In [1]: import numpy as np

In [2]: from numpy import linalg as LA

In [3]: np.set_printoptions(suppress=True, linewidth=200)

In [4]: rnd = lambda a: np.round(a, 2) + 0

In [5]: W0 = np.load("a.npy")

In [6]: W0
Out[6]: 
array([[-1, -2,  0,  0],
       [ 1,  2,  0,  0],
       [ 0,  0, -1, -2],
       [ 0,  0,  1,  2]])

In [7]: r = LA.matrix_rank(W0)

In [8]: r
Out[8]: np.int64(2)

In [9]: ns = LA.svd(W0)[2][r:].T

In [10]: print(ns.shape)
(4, 2)

In [11]: print([int(LA.matrix_rank(np.delete(W0, i, axis=0))) for i in range(4)])
[2, 2, 2, 2]

In [12]: rnd(W0 @ ns)
Out[12]: 
array([[0., 0.],
       [0., 0.],
       [0., 0.],
       [0., 0.]])

In [13]: Y = W0[0, 0] * W0[1:] - np.outer(W0[1:, 0], W0[0])

In [14]: Y
Out[14]: 
array([[ 0,  0,  0,  0],
       [ 0,  0,  1,  2],
       [ 0,  0, -1, -2]])

In [15]: print(np.flatnonzero(~Y.round(6).any(axis=1)))
[0]

In [16]: LA.matrix_rank(Y), LA.matrix_rank(W0)
Out[16]: (np.int64(1), np.int64(2))

In [17]: LA.matrix_rank(W0, rtol=0.1)
Out[17]: np.int64(2)

In [18]: [round(float(x), 2) for x in LA.svd(W0, compute_uv=False)[:3]]
Out[18]: [3.16, 3.16, 0.0]

In [19]: np.argsort(-LA.norm(W0, axis=0).round(6), kind="stable")[:3]
Out[19]: array([1, 3, 0])

In [20]: rnd(LA.norm(W0, 2) / LA.norm(W0))
Out[20]: np.float64(0.71)

In [21]: print(LA.matrix_power(W0, 4))
[[-1 -2  0  0]
 [ 1  2  0  0]
 [ 0  0 -1 -2]
 [ 0  0  1  2]]

In [22]: W0 @ W0
Out[22]: 
array([[-1, -2,  0,  0],
       [ 1,  2,  0,  0],
       [ 0,  0, -1, -2],
       [ 0,  0,  1,  2]])

In [23]: rnd(np.abs(LA.eigvals(W0)).max())
Out[23]: np.float64(1.0)

In [24]: np.trace(W0)
Out[24]: np.int64(2)

In [25]: np.allclose(W0 @ W0.T, W0.T @ W0)
Out[25]: False

In [26]: rnd(LA.det(W0))
Out[26]: np.float64(0.0)

In [27]: A = np.loadtxt("sample1.csv", delimiter=",")

In [28]: A
Out[28]: 
array([[2., 0., 4., 4., 2., 0., 4., 4., 4., 2.],
       [0., 0., 0., 0., 0., 0., 0., 0., 0., 0.],
       [0., 0., 0., 0., 0., 0., 0., 0., 0., 0.],
       [0., 0., 0., 0., 0., 0., 0., 0., 0., 0.],
       [0., 0., 0., 0., 0., 0., 0., 0., 0., 0.],
       [2., 0., 4., 4., 2., 0., 4., 4., 4., 2.],
       [0., 0., 0., 0., 0., 0., 0., 0., 0., 0.],
       [1., 0., 2., 2., 1., 0., 2., 2., 2., 1.]])

In [29]: r = LA.matrix_rank(A)

In [30]: print(r)
1

In [31]: ns = LA.svd(A)[2][r:].T

In [32]: print([int(LA.matrix_rank(A[:, :j + 1])) for j in range(10)])
[1, 1, 1, 1, 1, 1, 1, 1, 1, 1]

In [33]: np.allclose(A @ ns, 0)
Out[33]: True

In [34]: rnd(ns @ ns.T)
Out[34]: 
array([[ 0.96,  0.  , -0.09, -0.09, -0.04,  0.  , -0.09, -0.09, -0.09, -0.04],
       [ 0.  ,  1.  ,  0.  ,  0.  ,  0.  ,  0.  ,  0.  ,  0.  ,  0.  ,  0.  ],
       [-0.09,  0.  ,  0.83, -0.17, -0.09,  0.  , -0.17, -0.17, -0.17, -0.09],
       [-0.09,  0.  , -0.17,  0.83, -0.09,  0.  , -0.17, -0.17, -0.17, -0.09],
       [-0.04,  0.  , -0.09, -0.09,  0.96,  0.  , -0.09, -0.09, -0.09, -0.04],
       [ 0.  ,  0.  ,  0.  ,  0.  ,  0.  ,  1.  ,  0.  ,  0.  ,  0.  ,  0.  ],
       [-0.09,  0.  , -0.17, -0.17, -0.09,  0.  ,  0.83, -0.17, -0.17, -0.09],
       [-0.09,  0.  , -0.17, -0.17, -0.09,  0.  , -0.17,  0.83, -0.17, -0.09],
       [-0.09,  0.  , -0.17, -0.17, -0.09,  0.  , -0.17, -0.17,  0.83, -0.09],
       [-0.04,  0.  , -0.09, -0.09, -0.04,  0.  , -0.09, -0.09, -0.09,  0.96]])

In [35]: ns.shape
Out[35]: (10, 9)

In [36]: W1 = np.array([[-3, 2],
    ...:     [3, -2],
    ...:     [-3, 1],
    ...:     [2, -3],
    ...:     [1, 2],
    ...:     [-2, 3],
    ...:     [-2, 0],
    ...:     [3, -3],
    ...:     [2, -1],
    ...:     [1, -2]])

In [37]: beta = np.array([-4, -1])

In [38]: act = np.maximum(A @ W1 + beta, 0)

In [39]: (act > 0).mean(axis=0)
Out[39]: array([0.25, 0.  ])

In [40]: act
Out[40]: 
array([[2., 0.],
       [0., 0.],
       [0., 0.],
       [0., 0.],
       [0., 0.],
       [2., 0.],
       [0., 0.],
       [0., 0.]])

In [41]: basis = np.array([[-2, 3, 3], [-1, -3, 3]])

In [42]: (act @ basis).round(6).argmax(axis=1)
Out[42]: array([1, 0, 0, 0, 0, 1, 0, 0])

In [43]: W1 @ basis
Out[43]: 
array([[  4, -15,  -3],
       [ -4,  15,   3],
       [  5, -12,  -6],
       [ -1,  15,  -3],
       [ -4,  -3,   9],
       [  1, -15,   3],
       [  4,  -6,  -6],
       [ -3,  18,   0],
       [ -3,   9,   3],
       [  0,   9,  -3]])

In [44]: x = np.array([-5, -1, 0, -2, 2, 1, -4, -5, 2, 1])

In [45]: print(LA.norm(A @ x) <= LA.norm(A, 2) * LA.norm(x) + 1e-9)
True

In [46]: x @ A
Traceback (most recent call last):
  Cell In[46], line 1
    x @ A
ValueError: matmul: Input operand 1 has a mismatch in its core dimension 0, with gufunc signature (n?,k),(k,m?)->(n?,m?) (size 8 is different from 10)


In [47]: (A @ x).argmax()
Out[47]: np.int64(1)

In [48]: np.einsum("ij,j->i", A, x)
Out[48]: array([-40.,   0.,   0.,   0.,   0., -40.,   0., -20.])

In [49]: Uu, s, Vh = LA.svd(A)

In [50]: evecs = Vh[:(s > 1e-8).sum()]

In [51]: rng = np.random.default_rng(19398)

In [52]: x = A[3] + -1 * A[6] + rng.integers(2) * np.eye(10)[6]

In [53]: x
Out[53]: array([0., 0., 0., 0., 0., 0., 1., 0., 0., 0.])

In [54]: rnd(np.diag(evecs.T @ evecs))
Out[54]: array([0.04, 0.  , 0.17, 0.17, 0.04, 0.  , 0.17, 0.17, 0.17, 0.04])

In [55]: np.allclose(evecs.T @ evecs @ x, x)
Out[55]: False

In [56]: rnd(evecs.T @ evecs)
Out[56]: 
array([[0.04, 0.  , 0.09, 0.09, 0.04, 0.  , 0.09, 0.09, 0.09, 0.04],
       [0.  , 0.  , 0.  , 0.  , 0.  , 0.  , 0.  , 0.  , 0.  , 0.  ],
       [0.09, 0.  , 0.17, 0.17, 0.09, 0.  , 0.17, 0.17, 0.17, 0.09],
       [0.09, 0.  , 0.17, 0.17, 0.09, 0.  , 0.17, 0.17, 0.17, 0.09],
       [0.04, 0.  , 0.09, 0.09, 0.04, 0.  , 0.09, 0.09, 0.09, 0.04],
       [0.  , 0.  , 0.  , 0.  , 0.  , 0.  , 0.  , 0.  , 0.  , 0.  ],
       [0.09, 0.  , 0.17, 0.17, 0.09, 0.  , 0.17, 0.17, 0.17, 0.09],
       [0.09, 0.  , 0.17, 0.17, 0.09, 0.  , 0.17, 0.17, 0.17, 0.09],
       [0.09, 0.  , 0.17, 0.17, 0.09, 0.  , 0.17, 0.17, 0.17, 0.09],
       [0.04, 0.  , 0.09, 0.09, 0.04, 0.  , 0.09, 0.09, 0.09, 0.04]])

In [57]: print(rnd(LA.norm(x - evecs.T @ evecs @ x)))
0.91

In [58]: x = np.array([2, 0, 1, 1, 0, 0, 0, 1, 1, 2])

In [59]: a = np.maximum(A @ x, 0)

In [60]: np.maximum(A @ x, 0) - np.maximum(-A @ x, 0)
Out[60]: array([24.,  0.,  0.,  0.,  0., 24.,  0., 12.])

In [61]: a
Out[61]: array([24.,  0.,  0.,  0.,  0., 24.,  0., 12.])

In [62]: np.maximum(A @ (3 * x), 0)
Out[62]: array([72.,  0.,  0.,  0.,  0., 72.,  0., 36.])

In [63]: print(A * (a > 1e-9)[:, None])
[[2. 0. 4. 4. 2. 0. 4. 4. 4. 2.]
 [0. 0. 0. 0. 0. 0. 0. 0. 0. 0.]
 [0. 0. 0. 0. 0. 0. 0. 0. 0. 0.]
 [0. 0. 0. 0. 0. 0. 0. 0. 0. 0.]
 [0. 0. 0. 0. 0. 0. 0. 0. 0. 0.]
 [2. 0. 4. 4. 2. 0. 4. 4. 4. 2.]
 [0. 0. 0. 0. 0. 0. 0. 0. 0. 0.]
 [1. 0. 2. 2. 1. 0. 2. 2. 2. 1.]]

In [64]: J = np.load("x.npy")

In [65]: J
Out[65]: 
array([[ 1,  1,  0,  0],
       [-1,  3,  0,  0],
       [ 0,  0,  1,  1],
       [ 0,  0, -1,  3]])

In [66]: print((LA.matrix_power((J != 0) + (J.T != 0) + np.eye(4), 4) > 0).astype(int))
[[1 1 0 0]
 [1 1 0 0]
 [0 0 1 1]
 [0 0 1 1]]

In [67]: X = np.load("block16.npy")

In [68]: X
Out[68]: 
array([[6., 1., 1., 1., 1., 1., 1., 1., 1., 1.],
       [1., 6., 1., 1., 1., 1., 1., 1., 1., 1.],
       [1., 1., 6., 1., 1., 1., 1., 1., 1., 1.],
       [1., 1., 1., 6., 1., 1., 1., 1., 1., 1.],
       [1., 1., 1., 1., 6., 1., 1., 1., 1., 1.],
       [1., 1., 1., 1., 1., 6., 1., 1., 1., 1.],
       [1., 1., 1., 1., 1., 1., 6., 1., 1., 1.],
       [1., 1., 1., 1., 1., 1., 1., 6., 1., 1.],
       [1., 1., 1., 1., 1., 1., 1., 1., 6., 1.],
       [1., 1., 1., 1., 1., 1., 1., 1., 1., 6.]])

In [69]: x = np.array([2, 7, 6, 2, 2, 1, 7, 4, 5, 5])

In [70]: a = np.maximum(X @ x, 0)

In [71]: np.flatnonzero(a > 1e-9)
Out[71]: array([0, 1, 2, 3, 4, 5, 6, 7, 8, 9])

In [72]: np.maximum(X @ (3 * x), 0)
Out[72]: array([153., 228., 213., 153., 153., 138., 228., 183., 198., 198.])

In [73]: np.maximum(X @ x, 0) - np.maximum(-X @ x, 0)
Out[73]: array([51., 76., 71., 51., 51., 46., 76., 61., 66., 66.])

In [74]: print(X * (a > 1e-9)[:, None])
[[6. 1. 1. 1. 1. 1. 1. 1. 1. 1.]
 [1. 6. 1. 1. 1. 1. 1. 1. 1. 1.]
 [1. 1. 6. 1. 1. 1. 1. 1. 1. 1.]
 [1. 1. 1. 6. 1. 1. 1. 1. 1. 1.]
 [1. 1. 1. 1. 6. 1. 1. 1. 1. 1.]
 [1. 1. 1. 1. 1. 6. 1. 1. 1. 1.]
 [1. 1. 1. 1. 1. 1. 6. 1. 1. 1.]
 [1. 1. 1. 1. 1. 1. 1. 6. 1. 1.]
 [1. 1. 1. 1. 1. 1. 1. 1. 6. 1.]
 [1. 1. 1. 1. 1. 1. 1. 1. 1. 6.]]

In [75]: np.tanh(X @ x)
Out[75]: array([1., 1., 1., 1., 1., 1., 1., 1., 1., 1.])

In [76]: rnd(LA.matrix_power(X, 2))
Out[76]: 
array([[45., 20., 20., 20., 20., 20., 20., 20., 20., 20.],
       [20., 45., 20., 20., 20., 20., 20., 20., 20., 20.],
       [20., 20., 45., 20., 20., 20., 20., 20., 20., 20.],
       [20., 20., 20., 45., 20., 20., 20., 20., 20., 20.],
       [20., 20., 20., 20., 45., 20., 20., 20., 20., 20.],
       [20., 20., 20., 20., 20., 45., 20., 20., 20., 20.],
       [20., 20., 20., 20., 20., 20., 45., 20., 20., 20.],
       [20., 20., 20., 20., 20., 20., 20., 45., 20., 20.],
       [20., 20., 20., 20., 20., 20., 20., 20., 45., 20.],
       [20., 20., 20., 20., 20., 20., 20., 20., 20., 45.]])

In [77]: assert X == X.T
Traceback (most recent call last):
  Cell In[77], line 1
    assert X == X.T
ValueError: The truth value of an array with more than one element is ambiguous. Use a.any() or a.all()


In [78]: X @ X
Out[78]: 
array([[45., 20., 20., 20., 20., 20., 20., 20., 20., 20.],
       [20., 45., 20., 20., 20., 20., 20., 20., 20., 20.],
       [20., 20., 45., 20., 20., 20., 20., 20., 20., 20.],
       [20., 20., 20., 45., 20., 20., 20., 20., 20., 20.],
       [20., 20., 20., 20., 45., 20., 20., 20., 20., 20.],
       [20., 20., 20., 20., 20., 45., 20., 20., 20., 20.],
       [20., 20., 20., 20., 20., 20., 45., 20., 20., 20.],
       [20., 20., 20., 20., 20., 20., 20., 45., 20., 20.],
       [20., 20., 20., 20., 20., 20., 20., 20., 45., 20.],
       [20., 20., 20., 20., 20., 20., 20., 20., 20., 45.]])

In [79]: (X + X.T) / 2
Out[79]: 
array([[6., 1., 1., 1., 1., 1., 1., 1., 1., 1.],
       [1., 6., 1., 1., 1., 1., 1., 1., 1., 1.],
       [1., 1., 6., 1., 1., 1., 1., 1., 1., 1.],
       [1., 1., 1., 6., 1., 1., 1., 1., 1., 1.],
       [1., 1., 1., 1., 6., 1., 1., 1., 1., 1.],
       [1., 1., 1., 1., 1., 6., 1., 1., 1., 1.],
       [1., 1., 1., 1., 1., 1., 6., 1., 1., 1.],
       [1., 1., 1., 1., 1., 1., 1., 6., 1., 1.],
       [1., 1., 1., 1., 1., 1., 1., 1., 6., 1.],
       [1., 1., 1., 1., 1., 1., 1., 1., 1., 6.]])

In [80]: print(rnd(np.abs(LA.eigvals(X)).max()))
15.0

In [81]: x = np.ones(10)

In [82]: for _ in range(7):
    ...:     x = X @ x
    ...:     x /= LA.norm(x)
    ...:     print(round(x @ X @ x, 2))
    ...: 
15.0
15.0
15.0
15.0
15.0
15.0
15.0

In [83]: rnd(LA.eigvalsh(X)[-1])
Out[83]: np.float64(15.0)

In [84]: mat = np.load("m.npy")

In [85]: mat
Out[85]: 
array([[ 1, -2,  4, -8],
       [ 1, -1,  1, -1],
       [ 1,  0,  0,  0],
       [ 1,  1,  1,  1],
       [ 1,  2,  4,  8]])

In [86]: print(np.allclose(W0[:-1].T @ LA.lstsq(W0[:-1].T, W0[-1])[0], W0[-1]))
True

In [87]: np.unique(W0.round(6), axis=0).shape
Out[87]: (4, 4)

In [88]: print(rnd(W0 @ LA.pinv(W0) @ W0))
[[-1. -2.  0.  0.]
 [ 1.  2.  0.  0.]
 [ 0.  0. -1. -2.]
 [ 0.  0.  1.  2.]]

In [89]: labels = rng.permutation(10)

In [90]: Y = X[:, labels] * rng.choice([-1, 1], 10)

In [91]: print(Y)
[[-1. -1. -1. -1.  1.  1. -1.  1. -6. -1.]
 [-1. -6. -1. -1.  1.  1. -1.  1. -1. -1.]
 [-1. -1. -1. -1.  1.  6. -1.  1. -1. -1.]
 [-1. -1. -1. -1.  6.  1. -1.  1. -1. -1.]
 [-1. -1. -6. -1.  1.  1. -1.  1. -1. -1.]
 [-6. -1. -1. -1.  1.  1. -1.  1. -1. -1.]
 [-1. -1. -1. -6.  1.  1. -1.  1. -1. -1.]
 [-1. -1. -1. -1.  1.  1. -6.  1. -1. -1.]
 [-1. -1. -1. -1.  1.  1. -1.  6. -1. -1.]
 [-1. -1. -1. -1.  1.  1. -1.  1. -1. -6.]]

In [92]: Uu, _, Vh = LA.svd(X.T @ Y)

In [93]: rnd(LA.lstsq(X, Y)[0])
Out[93]: 
array([[ 0.,  0.,  0.,  0.,  0.,  0.,  0.,  0., -1.,  0.],
       [ 0., -1.,  0.,  0.,  0.,  0.,  0.,  0.,  0.,  0.],
       [ 0.,  0.,  0.,  0.,  0.,  1.,  0.,  0.,  0.,  0.],
       [ 0.,  0.,  0.,  0.,  1.,  0.,  0.,  0.,  0.,  0.],
       [ 0.,  0., -1.,  0.,  0.,  0.,  0.,  0.,  0.,  0.],
       [-1.,  0.,  0.,  0.,  0.,  0.,  0.,  0.,  0.,  0.],
       [ 0.,  0.,  0., -1.,  0.,  0.,  0.,  0.,  0.,  0.],
       [ 0.,  0.,  0.,  0.,  0.,  0., -1.,  0.,  0.,  0.],
       [ 0.,  0.,  0.,  0.,  0.,  0.,  0.,  1.,  0.,  0.],
       [ 0.,  0.,  0.,  0.,  0.,  0.,  0.,  0.,  0., -1.]])

In [94]: Y = np.array([[2, 0], [1, 0], [0, 3], [0, 2]])

In [95]: LA.matrix_rank(np.vstack([mat, Y.T]))
Out[95]: np.int64(4)

In [96]: mat @ Y
Out[96]: 
array([[ 0, -4],
       [ 1,  1],
       [ 2,  0],
       [ 3,  5],
       [ 4, 28]])

In [97]: Y.T @ mat.T
Out[97]: 
array([[ 0,  1,  2,  3,  4],
       [-4,  1,  0,  5, 28]])

In [98]: print(np.einsum("ik,kj->ji", mat, Y))
[[ 0  1  2  3  4]
 [-4  1  0  5 28]]

In [99]: print(LA.matrix_rank(mat @ Y))
2

In [100]: O, evecs = LA.qr(mat[:, :2])[0], LA.qr(mat[:, 2:])[0]

In [101]: s = LA.svd(O.T @ evecs, compute_uv=False)

In [102]: (s > 0.9).sum()
Out[102]: np.int64(1)

In [103]: rnd(LA.norm(O @ O.T - evecs @ evecs.T, 2))
Out[103]: np.float64(0.64)

In [104]: x = np.array([2, 2, 4, 2])

In [105]: target = mat @ x

In [106]: rnd(LA.pinv(mat) @ mat)
Out[106]: 
array([[1., 0., 0., 0.],
       [0., 1., 0., 0.],
       [0., 0., 1., 0.],
       [0., 0., 0., 1.]])

In [107]: rnd(LA.lstsq(mat, target)[0])
Out[107]: array([2., 2., 4., 2.])

In [108]: target = target + 0.1 * rng.normal(size=5)

In [109]: print(rnd(target))
[-2.04  2.01  2.04 10.03 37.84]

In [110]: beta, *_ = LA.lstsq(mat, target)

In [111]: rnd(mat.T @ (target - mat @ beta))
Out[111]: array([0., 0., 0., 0.])

In [112]: [round(float(LA.norm(LA.solve(mat.T @ mat + lam * np.eye(4), mat.T @ target))), 2) for lam in (0, 1, 10, 100)]
Out[112]: [5.29, 5.0, 4.15, 1.85]
